In [1]: import numpy as np

In [2]: import numpy.linalg as la

In [3]: np.set_printoptions(precision=3, suppress=True, linewidth=160)

In [4]: m1 = np.load("mat.npy")

In [5]: print(m1)
[[ 1.     0.     0.     0.     0.     0.     0.     0.   ]
 [ 0.     1.     0.     0.     0.     0.     0.     0.   ]
 [ 0.     0.     1.     0.     0.     0.     0.     0.   ]
 [ 0.     0.     0.     1.     0.     0.     0.     0.   ]
 [ 0.     0.     0.     0.     1.     0.     0.     0.   ]
 [ 0.     0.     0.     0.     0.    -0.707  0.     0.707]
 [ 0.     0.     0.     0.     0.     0.     1.     0.   ]
 [ 0.     0.     0.     0.     0.    -0.707  0.    -0.707]]

In [6]: other = la.inv(m1)

In [7]: print(np.round(m1 @ other, 3) + 0)
[[1. 0. 0. 0. 0. 0. 0. 0.]
 [0. 1. 0. 0. 0. 0. 0. 0.]
 [0. 0. 1. 0. 0. 0. 0. 0.]
 [0. 0. 0. 1. 0. 0. 0. 0.]
 [0. 0. 0. 0. 1. 0. 0. 0.]
 [0. 0. 0. 0. 0. 1. 0. 0.]
 [0. 0. 0. 0. 0. 0. 1. 0.]
 [0. 0. 0. 0. 0. 0. 0. 1.]]

In [8]: print((np.abs(other) > 1e-9).astype(int))
[[1 0 0 0 0 0 0 0]
 [0 1 0 0 0 0 0 0]
 [0 0 1 0 0 0 0 0]
 [0 0 0 1 0 0 0 0]
 [0 0 0 0 1 0 0 0]
 [0 0 0 0 0 1 0 1]
 [0 0 0 0 0 0 1 0]
 [0 0 0 0 0 1 0 1]]

In [9]: print(np.round(la.slogdet(m1)[0], 3))
1.0

In [10]: print(la.det(m1) * other)
[[ 1.     0.     0.     0.     0.     0.     0.     0.   ]
 [ 0.     1.     0.     0.     0.     0.     0.     0.   ]
 [ 0.     0.     1.     0.     0.     0.     0.     0.   ]
 [ 0.     0.     0.     1.     0.     0.     0.     0.   ]
 [ 0.     0.     0.     0.     1.     0.     0.     0.   ]
 [-0.    -0.    -0.    -0.    -0.    -0.707 -0.    -0.707]
 [ 0.     0.     0.     0.     0.     0.     1.     0.   ]
 [ 0.     0.     0.     0.     0.     0.707  0.    -0.707]]

In [11]: print(other)
[[ 1.     0.     0.     0.     0.     0.     0.     0.   ]
 [ 0.     1.     0.     0.     0.     0.     0.     0.   ]
 [ 0.     0.     1.     0.     0.     0.     0.     0.   ]
 [ 0.     0.     0.     1.     0.     0.     0.     0.   ]
 [ 0.     0.     0.     0.     1.     0.     0.     0.   ]
 [-0.    -0.    -0.    -0.    -0.    -0.707 -0.    -0.707]
 [ 0.     0.     0.     0.     0.     0.     1.     0.   ]
 [ 0.     0.     0.     0.     0.     0.707  0.    -0.707]]

In [12]: print(np.round(la.cond(m1), 3))
1.0

In [13]: vec = np.array([1, -3, 1, 1, 2, -2, 0, 3])

In [14]: print(np.sort(np.abs(np.degrees(np.angle(la.eigvals(m1))))))
[  0.   0.   0.   0.   0.   0. 135. 135.]

In [15]: print(la.inv(m1))
[[ 1.     0.     0.     0.     0.     0.     0.     0.   ]
 [ 0.     1.     0.     0.     0.     0.     0.     0.   ]
 [ 0.     0.     1.     0.     0.     0.     0.     0.   ]
 [ 0.     0.     0.     1.     0.     0.     0.     0.   ]
 [ 0.     0.     0.     0.     1.     0.     0.     0.   ]
 [-0.    -0.    -0.    -0.    -0.    -0.707 -0.    -0.707]
 [ 0.     0.     0.     0.     0.     0.     1.     0.   ]
 [ 0.     0.     0.     0.     0.     0.707  0.    -0.707]]

In [16]: print([p for p in range(1, 25) if np.allclose(la.matrix_power(m1, p), np.eye(8))])
[8, 16, 24]

In [17]: print(round(float(la.norm(vec)), 3), round(la.norm(m1 @ vec), 3))
5.385 5.385

In [18]: vec = np.array([2, 1, 1, -2, 0, 3, -3, -1])

In [19]: h1 = np.maximum(m1 @ vec, 0)

In [20]: print(m1.T @ h1)
[2. 1. 1. 0. 0. 0. 0. 0.]

In [21]: print(np.maximum(m1 @ (3 * vec), 0))
[6. 3. 3. 0. 0. 0. 0. 0.]

In [22]: print(m1 * (h1 > 1e-9)[:, None])
[[ 1.  0.  0.  0.  0.  0.  0.  0.]
 [ 0.  1.  0.  0.  0.  0.  0.  0.]
 [ 0.  0.  1.  0.  0.  0.  0.  0.]
 [ 0.  0.  0.  0.  0.  0.  0.  0.]
 [ 0.  0.  0.  0.  0.  0.  0.  0.]
 [ 0.  0.  0.  0.  0. -0.  0.  0.]
 [ 0.  0.  0.  0.  0.  0.  0.  0.]
 [ 0.  0.  0.  0.  0. -0.  0. -0.]]

In [23]: print(np.tanh(m1 @ vec))
[ 0.964  0.762  0.762 -0.964  0.    -0.993 -0.995 -0.888]
